% ipython --no-banner

In [1]: import numpy as np

In [2]: np.set_printoptions(precision=3, suppress=True, linewidth=140, legacy="1.25")

In [3]: data = np.loadtxt("sample19.csv", delimiter=",")

In [4]: data
Out[4]: 
array([[-9.,  0.,  0.,  0.,  0.,  0.,  0.],
       [ 0.,  0.,  0.,  0.,  0.,  0.,  0.],
       [ 0.,  0., -1.,  0.,  0.,  0.,  0.],
       [ 0.,  0.,  0.,  8.,  0.,  0.,  0.],
       [ 0.,  0.,  0.,  0., -6.,  0.,  0.],
       [ 0.,  0.,  0.,  0.,  0., -3.,  0.],
       [ 0.,  0.,  0.,  0.,  0.,  0., -9.]])

In [5]: W = np.array([[3, 2, 3, -2],
   ...:     [0, 0, -1, -2],
   ...:     [-2, 0, -1, 0],
   ...:     [0, -1, 0, 3],
   ...:     [3, 3, 2, 2],
   ...:     [-1, -1, 3, 1],
   ...:     [-2, -3, -3, 0]])

In [6]: beta = np.array([0, 0, 1, 1])

In [7]: act = np.maximum(data @ W + beta, 0)

In [8]: act
Out[8]: 
array([[ 0.,  0.,  0., 19.],
       [ 0.,  0.,  1.,  1.],
       [ 2.,  0.,  2.,  1.],
       [ 0.,  0.,  1., 25.],
       [ 0.,  0.,  0.,  0.],
       [ 3.,  3.,  0.,  0.],
       [18., 27., 28.,  1.]])

In [9]: Z = np.array([[0, 1, 0], [-2, -1, -2], [2, 0, -1], [-1, 1, 1]])

In [10]: (act @ Z).round(6).argmax(axis=1)
Out[10]: array([1, 0, 0, 1, 0, 1, 0])

In [11]: evals, V = np.linalg.eigh(data)

In [12]: V.T @ V
Out[12]: 
array([[1., 0., 0., 0., 0., 0., 0.],
       [0., 1., 0., 0., 0., 0., 0.],
       [0., 0., 1., 0., 0., 0., 0.],
       [0., 0., 0., 1., 0., 0., 0.],
       [0., 0., 0., 0., 1., 0., 0.],
       [0., 0., 0., 0., 0., 1., 0.],
       [0., 0., 0., 0., 0., 0., 1.]])

In [13]: np.linalg.eigvalsh(data + 2 * np.eye(7))
Out[13]: array([-7., -7., -4., -1.,  1.,  2., 10.])

In [14]: J = np.array([[0.0, -1.0, 0.0, -1.0, 0.0, -1.0, -1.0, -1.0],
    ...:     [-1.0, 0.0, 0.0, -1.0, 0.0, -1.0, -1.0, -1.0],
    ...:     [0.0, 0.0, 0.0, 0.0, -1.0, 0.0, 0.0, 0.0],
    ...:     [-1.0, -1.0, 0.0, 0.0, 0.0, -1.0, -1.0, -1.0],
    ...:     [0.0, 0.0, -1.0, 0.0, 0.0, 0.0, 0.0, 0.0],
    ...:     [-1.0, -1.0, 0.0, -1.0, 0.0, 0.0, -1.0, -1.0],
    ...:     [-1.0, -1.0, 0.0, -1.0, 0.0, -1.0, 0.0, -1.0],
    ...:     [-1.0, -1.0, 0.0, -1.0, 0.0, -1.0, -1.0, 0.0]])

In [15]: (np.linalg.matrix_power((J != 0) + (J.T != 0) + np.eye(8), 8) > 0).astype(int)
Out[15]: 
array([[1, 1, 0, 1, 0, 1, 1, 1],
       [1, 1, 0, 1, 0, 1, 1, 1],
       [0, 0, 1, 0, 1, 0, 0, 0],
       [1, 1, 0, 1, 0, 1, 1, 1],
       [0, 0, 1, 0, 1, 0, 0, 0],
       [1, 1, 0, 1, 0, 1, 1, 1],
       [1, 1, 0, 1, 0, 1, 1, 1],
       [1, 1, 0, 1, 0, 1, 1, 1]])

In [16]: (J + J.T) / 2
Out[16]: 
array([[ 0., -1.,  0., -1.,  0., -1., -1., -1.],
       [-1.,  0.,  0., -1.,  0., -1., -1., -1.],
       [ 0.,  0.,  0.,  0., -1.,  0.,  0.,  0.],
       [-1., -1.,  0.,  0.,  0., -1., -1., -1.],
       [ 0.,  0., -1.,  0.,  0.,  0.,  0.,  0.],
       [-1., -1.,  0., -1.,  0.,  0., -1., -1.],
       [-1., -1.,  0., -1.,  0., -1.,  0., -1.],
       [-1., -1.,  0., -1.,  0., -1., -1.,  0.]])

In [17]: np.round(np.abs(np.linalg.eigvals(J)).max(), 3)
Out[17]: 5.0

In [18]: np.sort(np.abs(np.linalg.eigvals(J)))
Out[18]: array([1., 1., 1., 1., 1., 1., 1., 5.])

In [19]: round(np.linalg.det(J), 3)
Out[19]: 5.0

In [20]: np.allclose(J @ J.T, J.T @ J)
Out[20]: True

In [21]: np.trace(J)
Out[21]: 0.0

In [22]: J @ J
Out[22]: 
array([[5., 4., 0., 4., 0., 4., 4., 4.],
       [4., 5., 0., 4., 0., 4., 4., 4.],
       [0., 0., 1., 0., 0., 0., 0., 0.],
       [4., 4., 0., 5., 0., 4., 4., 4.],
       [0., 0., 0., 0., 1., 0., 0., 0.],
       [4., 4., 0., 4., 0., 5., 4., 4.],
       [4., 4., 0., 4., 0., 4., 5., 4.],
       [4., 4., 0., 4., 0., 4., 4., 5.]])

In [23]: rng = np.random.default_rng(490)

In [24]: labels = rng.permutation(8)

In [25]: out = J[:, labels] * rng.choice([-1, 1], 8)

In [26]: out
Out[26]: 
array([[ 1., -1., -1., -1.,  0., -0.,  0., -1.],
       [ 1., -1., -1.,  0.,  0., -0., -1., -1.],
       [-0.,  0.,  0.,  0.,  0.,  1.,  0.,  0.],
       [ 1.,  0., -1., -1.,  0., -0., -1., -1.],
       [-0.,  0.,  0.,  0., -1., -0.,  0.,  0.],
       [ 1., -1.,  0., -1.,  0., -0., -1., -1.],
       [-0., -1., -1., -1.,  0., -0., -1., -1.],
       [ 1., -1., -1., -1.,  0., -0., -1.,  0.]])

In [27]: left, _, VT = np.linalg.svd(J.T @ out)

In [28]: np.round(np.linalg.lstsq(J, out)[0], 3) + 0
Out[28]: 
array([[ 0.,  0.,  0.,  0.,  0.,  0.,  1.,  0.],
       [ 0.,  0.,  0.,  1.,  0.,  0.,  0.,  0.],
       [ 0.,  0.,  0.,  0.,  1.,  0.,  0.,  0.],
       [ 0.,  1.,  0.,  0.,  0.,  0.,  0.,  0.],
       [ 0.,  0.,  0.,  0.,  0., -1.,  0.,  0.],
       [ 0.,  0.,  1.,  0.,  0.,  0.,  0.,  0.],
       [-1.,  0.,  0.,  0.,  0.,  0.,  0.,  0.],
       [ 0.,  0.,  0.,  0.,  0.,  0.,  0.,  1.]])

In [29]: labels
Out[29]: array([6, 3, 5, 1, 2, 4, 0, 7])

In [30]: np.round(left @ VT, 3) + 0
Out[30]: 
array([[ 0.,  0.,  0.,  0.,  0.,  0.,  1.,  0.],
       [ 0.,  0.,  0.,  1.,  0.,  0.,  0.,  0.],
       [ 0.,  0.,  0.,  0.,  1.,  0.,  0.,  0.],
       [ 0.,  1.,  0.,  0.,  0.,  0.,  0.,  0.],
       [ 0.,  0.,  0.,  0.,  0., -1.,  0.,  0.],
       [ 0.,  0.,  1.,  0.,  0.,  0.,  0.,  0.],
       [-1.,  0.,  0.,  0.,  0.,  0.,  0.,  0.],
       [ 0.,  0.,  0.,  0.,  0.,  0.,  0.,  1.]])

In [31]: np.all(np.linalg.eigvalsh(J) > 0)
Out[31]: False

In [32]: round(np.linalg.eigvalsh(J).min(), 3)
Out[32]: -5.0

In [33]: J.reshape(2, -1)
Out[33]: 
array([[ 0., -1.,  0., -1.,  0., -1., -1., -1., -1.,  0.,  0., -1.,  0., -1., -1., -1.,  0.,  0.,  0.,  0., -1.,  0.,  0.,  0., -1., -1.,
         0.,  0.,  0., -1., -1., -1.],
       [ 0.,  0., -1.,  0.,  0.,  0.,  0.,  0., -1., -1.,  0., -1.,  0.,  0., -1., -1., -1., -1.,  0., -1.,  0., -1.,  0., -1., -1., -1.,
         0., -1.,  0., -1., -1.,  0.]])

In [34]: blk = J.reshape(8, 2, -1)

In [35]: blk[:, 0]
Out[35]: 
array([[ 0., -1.,  0., -1.],
       [-1.,  0.,  0., -1.],
       [ 0.,  0.,  0.,  0.],
       [-1., -1.,  0.,  0.],
       [ 0.,  0., -1.,  0.],
       [-1., -1.,  0., -1.],
       [-1., -1.,  0., -1.],
       [-1., -1.,  0., -1.]])

In [36]: blk.transpose(1, 0, 2)
Out[36]: 
array([[[ 0., -1.,  0., -1.],
        [-1.,  0.,  0., -1.],
        [ 0.,  0.,  0.,  0.],
        [-1., -1.,  0.,  0.],
        [ 0.,  0., -1.,  0.],
        [-1., -1.,  0., -1.],
        [-1., -1.,  0., -1.],
        [-1., -1.,  0., -1.]],

       [[ 0., -1., -1., -1.],
        [ 0., -1., -1., -1.],
        [-1.,  0.,  0.,  0.],
        [ 0., -1., -1., -1.],
        [ 0.,  0.,  0.,  0.],
        [ 0.,  0., -1., -1.],
        [ 0., -1.,  0., -1.],
        [ 0., -1., -1.,  0.]]])

In [37]: np.einsum("ihd,ihd->ih", blk, blk)
Out[37]: 
array([[2., 3.],
       [2., 3.],
       [0., 1.],
       [2., 3.],
       [1., 0.],
       [3., 2.],
       [3., 2.],
       [3., 2.]])

In [38]: np.einsum("ihd,jhd->hij", blk, blk).shape
Out[38]: (2, 8, 8)

In [39]: F = np.loadtxt("arr.csv", delimiter=",")

In [40]: F
Out[40]: 
array([[ 0.275, -0.145, -0.435,  0.435,  0.725],
       [-0.145,  0.971, -0.087,  0.087,  0.145],
       [-0.435, -0.087,  0.739,  0.261,  0.435],
       [ 0.435,  0.087,  0.261,  0.739, -0.435],
       [ 0.725,  0.145,  0.435, -0.435,  0.275]])

In [41]: np.kron(np.eye(2, dtype=int), F)
Out[41]: 
array([[ 0.275, -0.145, -0.435,  0.435,  0.725,  0.   , -0.   , -0.   ,  0.   ,  0.   ],
       [-0.145,  0.971, -0.087,  0.087,  0.145, -0.   ,  0.   , -0.   ,  0.   ,  0.   ],
       [-0.435, -0.087,  0.739,  0.261,  0.435, -0.   , -0.   ,  0.   ,  0.   ,  0.   ],
       [ 0.435,  0.087,  0.261,  0.739, -0.435,  0.   ,  0.   ,  0.   ,  0.   , -0.   ],
       [ 0.725,  0.145,  0.435, -0.435,  0.275,  0.   ,  0.   ,  0.   , -0.   ,  0.   ],
       [ 0.   , -0.   , -0.   ,  0.   ,  0.   ,  0.275, -0.145, -0.435,  0.435,  0.725],
       [-0.   ,  0.   , -0.   ,  0.   ,  0.   , -0.145,  0.971, -0.087,  0.087,  0.145],
       [-0.   , -0.   ,  0.   ,  0.   ,  0.   , -0.435, -0.087,  0.739,  0.261,  0.435],
       [ 0.   ,  0.   ,  0.   ,  0.   , -0.   ,  0.435,  0.087,  0.261,  0.739, -0.435],
       [ 0.   ,  0.   ,  0.   , -0.   ,  0.   ,  0.725,  0.145,  0.435, -0.435,  0.275]])

In [42]: round(np.einsum("ii->", F), 3)
Out[42]: 3.0

In [43]: x0 = np.array([1, 2, 1, -8, -4])

In [44]: a = np.maximum(F @ x0, 0)

In [45]: F.T @ a
Out[45]: array([ 2.71 ,  0.977,  1.626, -1.626,  1.117])

In [46]: F * (a > 1e-9)[:, None]
Out[46]: 
array([[ 0.   , -0.   , -0.   ,  0.   ,  0.   ],
       [-0.145,  0.971, -0.087,  0.087,  0.145],
       [-0.   , -0.   ,  0.   ,  0.   ,  0.   ],
       [ 0.   ,  0.   ,  0.   ,  0.   , -0.   ],
       [ 0.725,  0.145,  0.435, -0.435,  0.275]])

In [47]: feats = np.loadtxt("a.csv", delimiter=",")

In [48]: feats
Out[48]: 
array([[-2.762,  1.   , -2.   , -2.   ,  0.619, -3.762, -4.762],
       [-1.805,  1.   , -2.   , -2.   ,  1.097, -2.805, -3.805],
       [-0.561,  1.   , -2.   , -2.   ,  1.719, -1.561, -2.561],
       [-1.11 ,  1.   , -2.   , -2.   ,  1.445, -2.11 , -3.11 ],
       [ 2.619,  1.   , -2.   , -2.   ,  3.309,  1.619,  0.619],
       [ 2.688,  1.   , -2.   , -2.   ,  3.344,  1.688,  0.688],
       [ 2.972,  1.   , -2.   , -2.   ,  3.486,  1.972,  0.972],
       [ 0.201,  1.   , -2.   , -2.   ,  2.101, -0.799, -1.799],
       [-0.127,  1.   , -2.   , -2.   ,  1.937, -1.127, -2.127],
       [ 1.702,  1.   , -2.   , -2.   ,  2.851,  0.702, -0.298],
       [-3.856,  1.   , -2.   , -2.   ,  0.072, -4.856, -5.856],
       [ 0.948,  1.   , -2.   , -2.   ,  2.474, -0.052, -1.052],
       [-0.399,  1.   , -2.   , -2.   ,  1.801, -1.399, -2.399],
       [ 2.145,  1.   , -2.   , -2.   ,  3.072,  1.145,  0.145],
       [-1.035,  1.   , -2.   , -2.   ,  1.483, -2.035, -3.035],
       [ 0.277,  1.   , -2.   , -2.   ,  2.138, -0.723, -1.723],
       [ 2.07 ,  1.   , -2.   , -2.   ,  3.035,  1.07 ,  0.07 ],
       [-0.495,  1.   , -2.   , -2.   ,  1.752, -1.495, -2.495],
       [-3.071,  1.   , -2.   , -2.   ,  0.465, -4.071, -5.071],
       [-1.467,  1.   , -2.   , -2.   ,  1.266, -2.467, -3.467],
       [ 0.743,  1.   , -2.   , -2.   ,  2.371, -0.257, -1.257],
       [ 0.144,  1.   , -2.   , -2.   ,  2.072, -0.856, -1.856],
       [-1.119,  1.   , -2.   , -2.   ,  1.441, -2.119, -3.119],
       [ 0.119,  1.   , -2.   , -2.   ,  2.059, -0.881, -1.881],
       [ 1.287,  1.   , -2.   , -2.   ,  2.644,  0.287, -0.713]])

In [49]: evals, V = np.linalg.eigh(F)

In [50]: np.round(V.T @ F @ V, 3) + 0
Out[50]: 
array([[-1.,  0.,  0.,  0.,  0.],
       [ 0.,  1.,  0.,  0.,  0.],
       [ 0.,  0.,  1.,  0.,  0.],
       [ 0.,  0.,  0.,  1.,  0.],
       [ 0.,  0.,  0.,  0.,  1.]])

In [51]: left, sigma, VT = np.linalg.svd(feats)

In [52]: sigma.round(3) + 0
Out[52]: array([22.008, 14.963,  0.002,  0.   ,  0.   ,  0.   ,  0.   ])

In [53]: out = left[:, :2] @ np.diag(sigma[:2]) @ VT[:2]

In [54]: np.round(np.linalg.norm(feats - out, 2), 3), round(float(sigma[2]), 3)
Out[54]: (0.002, 0.002)

In [55]: np.round(np.trace(np.linalg.pinv(feats) @ feats), 3)
Out[55]: 3.0

In [56]: np.argsort(-np.linalg.norm(feats, axis=0).round(6), kind="stable")[:3]
Out[56]: array([6, 4, 5])

In [57]: rk = np.linalg.matrix_rank(feats)

In [58]: rk
Out[58]: 3

In [59]: ns = np.linalg.svd(feats)[2][rk:].T

In [60]: np.round(ns @ ns.T, 3) + 0
Out[60]: 
array([[ 0.576, -0.091,  0.182,  0.182,  0.   , -0.333, -0.242],
       [-0.091,  0.909,  0.182,  0.182,  0.   ,  0.   ,  0.091],
       [ 0.182,  0.182,  0.636, -0.364,  0.   ,  0.   , -0.182],
       [ 0.182,  0.182, -0.364,  0.636,  0.   ,  0.   , -0.182],
       [ 0.   ,  0.   ,  0.   ,  0.   ,  0.   ,  0.   ,  0.   ],
       [-0.333,  0.   ,  0.   ,  0.   ,  0.   ,  0.667, -0.333],
       [-0.242,  0.091, -0.182, -0.182,  0.   , -0.333,  0.576]])

In [61]: [int(np.linalg.matrix_rank(np.delete(feats, i, axis=0))) for i in range(25)]
Out[61]: [3, 3, 3, 3, 3, 3, 3, 3, 3, 3, 3, 3, 3, 3, 3, 3, 3, 3, 3, 3, 3, 3, 3, 3, 3]

In [62]: [int(np.linalg.matrix_rank(feats[:, :j + 1])) for j in range(7)]
Out[62]: [1, 2, 2, 2, 3, 3, 3]

In [63]: ns.shape
Out[63]: (7, 4)

In [64]: K = np.array([[6.0, 1.0, 1.0, 1.0, 1.0],
    ...:     [1.0, 6.0, 1.0, 1.0, 1.0],
    ...:     [1.0, 1.0, 6.0, 1.0, 1.0],
    ...:     [1.0, 1.0, 1.0, 6.0, 1.0],
    ...:     [1.0, 1.0, 1.0, 1.0, 6.0]])

In [65]: K
Out[65]: 
array([[6., 1., 1., 1., 1.],
       [1., 6., 1., 1., 1.],
       [1., 1., 6., 1., 1.],
       [1., 1., 1., 6., 1.],
       [1., 1., 1., 1., 6.]])

In [66]: out = np.array([[3, 2, 3], [1, 0, -2], [1, 3, 0], [-3, 0, -2], [-2, 0, -1]])

In [67]: np.einsum("ij->j", K)
Out[67]: array([10., 10., 10., 10., 10.])

In [68]: np.einsum("ik,kj->ji", K, out)
Out[68]: 
array([[ 15.,   5.,   5., -15., -10.],
       [ 15.,   5.,  20.,   5.,   5.],
       [ 13., -12.,  -2., -12.,  -7.]])

In [69]: np.linalg.matrix_rank(np.vstack([K, out.T]))
Out[69]: 5

In [70]: W0 = np.load("dump.npy")

In [71]: W0
Out[71]: 
array([[-0.131, -0.661,  0.239,  0.028, -0.131, -0.409,  0.042,  1.076],
       [-0.661, -0.711,  0.182,  0.112, -0.138,  0.161,  0.167,  0.279],
       [ 0.239,  0.182, -0.228,  1.222,  0.14 , -0.072,  0.411,  0.118],
       [ 0.028,  0.112,  1.222, -0.784,  0.651,  0.003, -0.245,  0.012],
       [-0.131, -0.138,  0.14 ,  0.651, -0.221,  0.293, -0.219, -0.456],
       [-0.409,  0.161, -0.072,  0.003,  0.293, -0.007, -0.797,  0.443],
       [ 0.042,  0.167,  0.411, -0.245, -0.219, -0.797, -0.385, -0.522],
       [ 1.076,  0.279,  0.118,  0.012, -0.456,  0.443, -0.522, -0.531]])

In [72]: rk = np.linalg.matrix_rank(W0)

In [73]: rk
Out[73]: 7

In [74]: ns = np.linalg.svd(W0)[2][rk:].T

In [75]: [int(np.linalg.matrix_rank(np.delete(W0, i, axis=0))) for i in range(8)]
Out[75]: [7, 7, 7, 7, 7, 7, 7, 7]

In [76]: ns.shape
Out[76]: (8, 1)

In [77]: [int(np.linalg.matrix_rank(W0[:i])) for i in range(1, len(W0) + 1)]
Out[77]: [1, 2, 3, 4, 5, 6, 7, 7]

In [78]: np.linalg.matrix_rank(W0.T @ W0), np.linalg.matrix_rank(W0 @ W0.T)
Out[78]: (7, 7)

In [79]: np.allclose(W0 @ ns, 0)
Out[79]: True

In [80]: ns[:, 0] / ns[np.abs(ns[:, 0]).round(6).argmax(), 0]
Out[80]: array([-0.443,  1.   ,  0.459,  0.003, -0.909,  0.249,  0.291,  0.431])
